% python3 -q
>>> import numpy as np
>>> import numpy.linalg as la
>>> np.set_printoptions(precision=4, suppress=True, linewidth=100)
>>> def rnd(a):
...     return np.round(a, 4) + 0
... 
>>> F = np.array([[54, -48, 24, -42, 18, -18, -18, 54],
...     [9, -8, 4, -7, 3, -3, -3, 9],
...     [63, -56, 28, -49, 21, -21, -21, 63],
...     [81, -72, 36, -63, 27, -27, -27, 81],
...     [72, -64, 32, -56, 24, -24, -24, 72],
...     [72, -64, 32, -56, 24, -24, -24, 72],
...     [63, -56, 28, -49, 21, -21, -21, 63]])
>>> print(F)
[[ 54 -48  24 -42  18 -18 -18  54]
 [  9  -8   4  -7   3  -3  -3   9]
 [ 63 -56  28 -49  21 -21 -21  63]
 [ 81 -72  36 -63  27 -27 -27  81]
 [ 72 -64  32 -56  24 -24 -24  72]
 [ 72 -64  32 -56  24 -24 -24  72]
 [ 63 -56  28 -49  21 -21 -21  63]]
>>> M2 = F[0, 0] * F[1:] - np.outer(F[1:, 0], F[0])
>>> print(M2)
[[0 0 0 0 0 0 0 0]
 [0 0 0 0 0 0 0 0]
 [0 0 0 0 0 0 0 0]
 [0 0 0 0 0 0 0 0]
 [0 0 0 0 0 0 0 0]
 [0 0 0 0 0 0 0 0]]
>>> print(la.matrix_rank(M2), la.matrix_rank(F))
0 1
>>> rank = la.matrix_rank(F)
>>> print(rank)
1
>>> null = la.svd(F)[2][rank:].T
>>> print(np.allclose(F @ null, 0))
True
>>> print(null.shape)
(8, 7)
>>> print(rnd(F @ la.pinv(F) @ F))
[[ 54. -48.  24. -42.  18. -18. -18.  54.]
 [  9.  -8.   4.  -7.   3.  -3.  -3.   9.]
 [ 63. -56.  28. -49.  21. -21. -21.  63.]
 [ 81. -72.  36. -63.  27. -27. -27.  81.]
 [ 72. -64.  32. -56.  24. -24. -24.  72.]
 [ 72. -64.  32. -56.  24. -24. -24.  72.]
 [ 63. -56.  28. -49.  21. -21. -21.  63.]]
>>> print(np.unique(F.round(6), axis=0).shape)
(5, 8)
>>> print(rnd(np.trace(la.pinv(F) @ F)))
1.0
>>> print(la.lstsq(F[:-1].T, F[-1])[2])
1
>>> print(np.allclose(F[:-1].T @ la.lstsq(F[:-1].T, F[-1])[0], F[-1]))
True
>>> feats = np.load("data.npy")
>>> print(rnd(feats))
[[ 0.0677  0.1796  0.3263 -0.1346 -0.1981 -0.1202 -0.3456 -0.0115  0.0869 -0.2631  0.5911  0.489 ]
 [-0.1016  0.3318 -0.0871 -0.1043 -0.334  -0.0107  0.5919 -0.5139  0.1773 -0.3206  0.0094 -0.0254]
 [-0.5757  0.0535  0.0989  0.0153 -0.5458 -0.1181 -0.4025  0.0735  0.227   0.0556 -0.2454 -0.2483]
 [-0.0677  0.0441 -0.1645  0.1718 -0.197   0.2732  0.0807  0.4844 -0.315  -0.5793 -0.2684  0.2747]
 [-0.1016  0.5555  0.0374  0.2402  0.4261 -0.5721 -0.0838  0.0792 -0.097  -0.2306 -0.0919 -0.1699]
 [ 0.0339 -0.064  -0.0274 -0.2467  0.3012  0.0342 -0.2872 -0.3139  0.3483 -0.1885 -0.573   0.4185]
 [-0.1355  0.0323  0.5816 -0.3888  0.018   0.0432  0.0572 -0.1719 -0.6363  0.0499 -0.219  -0.0293]
 [ 0.1693  0.379   0.4716  0.0137 -0.011   0.1988  0.2894  0.4227  0.4163  0.2839 -0.197   0.1022]
 [-0.7111  0.0578 -0.0763  0.1916  0.3104  0.2024  0.1738 -0.0533 -0.0395  0.2703  0.1793  0.4138]
 [ 0.1016  0.2274 -0.4406 -0.353  -0.2649 -0.3815  0.0585  0.1628 -0.2086  0.4257 -0.1279  0.3641]
 [ 0.2709  0.3268 -0.0035  0.5695 -0.2113  0.2615 -0.2746 -0.389  -0.2369  0.2505 -0.1435  0.1274]
 [ 0.0339 -0.4834  0.2938  0.431  -0.1691 -0.5217  0.2758 -0.045   0.0136  0.0232 -0.1602  0.2963]]
>>> x = np.array([6, 0, 4, 4, 1, 2, 4, 5, 4, 7, 0, 7])
>>> print(rnd((feats * x).sum(axis=1)))
[ 1.2236 -3.6454 -5.4627 -0.6744 -3.348  -0.2391 -2.9685 10.9818  1.9692  2.1493  2.8547  5.059 ]
>>> print(np.sign((feats @ x).round(6)))
[ 1. -1. -1. -1. -1. -1. -1.  1.  1.  1.  1.  1.]
>>> print(rnd(feats @ np.ones(12)))
[ 0.6675 -0.3872 -1.612  -0.2628 -0.0084 -0.5647 -0.7984  2.5387  0.9192 -0.4364  0.5476 -0.0118]
>>> print(rnd(feats @ np.eye(12)[3]))
[-0.1346 -0.1043  0.0153  0.1718  0.2402 -0.2467 -0.3888  0.0137  0.1916 -0.353   0.5695  0.431 ]
